% python3 -q
>>> import numpy as np
>>> import numpy.linalg as la
>>> np.set_printoptions(precision=2, suppress=True, linewidth=120, floatmode="fixed")
>>> rd = lambda a: np.round(a, 2) + 0
>>> rng = np.random.default_rng(5859)
>>> J = np.eye(6, dtype=int)[rng.permutation(6)]
>>> J
array([[0, 1, 0, 0, 0, 0],
       [0, 0, 1, 0, 0, 0],
       [1, 0, 0, 0, 0, 0],
       [0, 0, 0, 0, 1, 0],
       [0, 0, 0, 0, 0, 1],
       [0, 0, 0, 1, 0, 0]])
>>> la.matrix_power(J, 100)
array([[0, 1, 0, 0, 0, 0],
       [0, 0, 1, 0, 0, 0],
       [1, 0, 0, 0, 0, 0],
       [0, 0, 0, 0, 1, 0],
       [0, 0, 0, 0, 0, 1],
       [0, 0, 0, 1, 0, 0]])
>>> J @ np.ones(6)
array([1.00, 1.00, 1.00, 1.00, 1.00, 1.00])
>>> J.sum(axis=1)
array([1, 1, 1, 1, 1, 1])
>>> p = np.eye(6)[1]
>>> for _ in range(4):
...     p = p @ J
...     print(p.round(2))
... 
[0.00 0.00 1.00 0.00 0.00 0.00]
[1.00 0.00 0.00 0.00 0.00 0.00]
[0.00 1.00 0.00 0.00 0.00 0.00]
[0.00 0.00 1.00 0.00 0.00 0.00]
>>> B = J ** -1
Traceback (most recent call last):
  File "<python-input-12>", line 1, in <module>
    B = J ** -1
        ~~^^~~~
ValueError: Integers to negative integer powers are not allowed.
>>> B = la.inv(J)
>>> rd(la.slogdet(J)[0])
np.float64(1.0)
>>> np.allclose(B, J.T)
True
>>> J @ B
array([[1.00, 0.00, 0.00, 0.00, 0.00, 0.00],
       [0.00, 1.00, 0.00, 0.00, 0.00, 0.00],
       [0.00, 0.00, 1.00, 0.00, 0.00, 0.00],
       [0.00, 0.00, 0.00, 1.00, 0.00, 0.00],
       [0.00, 0.00, 0.00, 0.00, 1.00, 0.00],
       [0.00, 0.00, 0.00, 0.00, 0.00, 1.00]])
>>> B
array([[0.00, 0.00, 1.00, 0.00, 0.00, 0.00],
       [1.00, 0.00, 0.00, 0.00, 0.00, 0.00],
       [0.00, 1.00, 0.00, 0.00, 0.00, 0.00],
       [0.00, 0.00, 0.00, 0.00, 0.00, 1.00],
       [0.00, 0.00, 0.00, 1.00, 0.00, 0.00],
       [0.00, 0.00, 0.00, 0.00, 1.00, 0.00]])
>>> rd(la.inv(B))
array([[0.00, 1.00, 0.00, 0.00, 0.00, 0.00],
       [0.00, 0.00, 1.00, 0.00, 0.00, 0.00],
       [1.00, 0.00, 0.00, 0.00, 0.00, 0.00],
       [0.00, 0.00, 0.00, 0.00, 1.00, 0.00],
       [0.00, 0.00, 0.00, 0.00, 0.00, 1.00],
       [0.00, 0.00, 0.00, 1.00, 0.00, 0.00]])
>>> mat = np.load("dump.npy")
>>> mat
array([[-0.30, -0.80, -0.20,  0.20, -0.80, -1.70, -0.30, -1.00],
       [ 0.40,  0.40, -0.80,  0.00,  1.00, -1.40,  1.10,  2.30],
       [-0.70, -0.10, -0.40,  0.10, -0.80, -0.20, -1.60, -1.30],
       [-0.81, -0.04, -0.34,  0.06, -0.82, -0.16, -1.54, -1.10],
       [ 1.20, -2.60,  0.30, -0.70,  1.30, -1.20, -1.20,  1.30],
       [ 1.10,  2.00, -1.60, -0.50, -0.30, -0.10,  0.10,  1.40],
       [ 1.20, -0.40,  0.00,  0.20,  1.30,  0.00, -0.40,  1.00]])
>>> [round(float(x), 2) for x in la.svd(mat, compute_uv=False)[:3]]
[5.03, 4.18, 2.69]
>>> la.matrix_rank(mat, rtol=0.1)
np.int64(6)
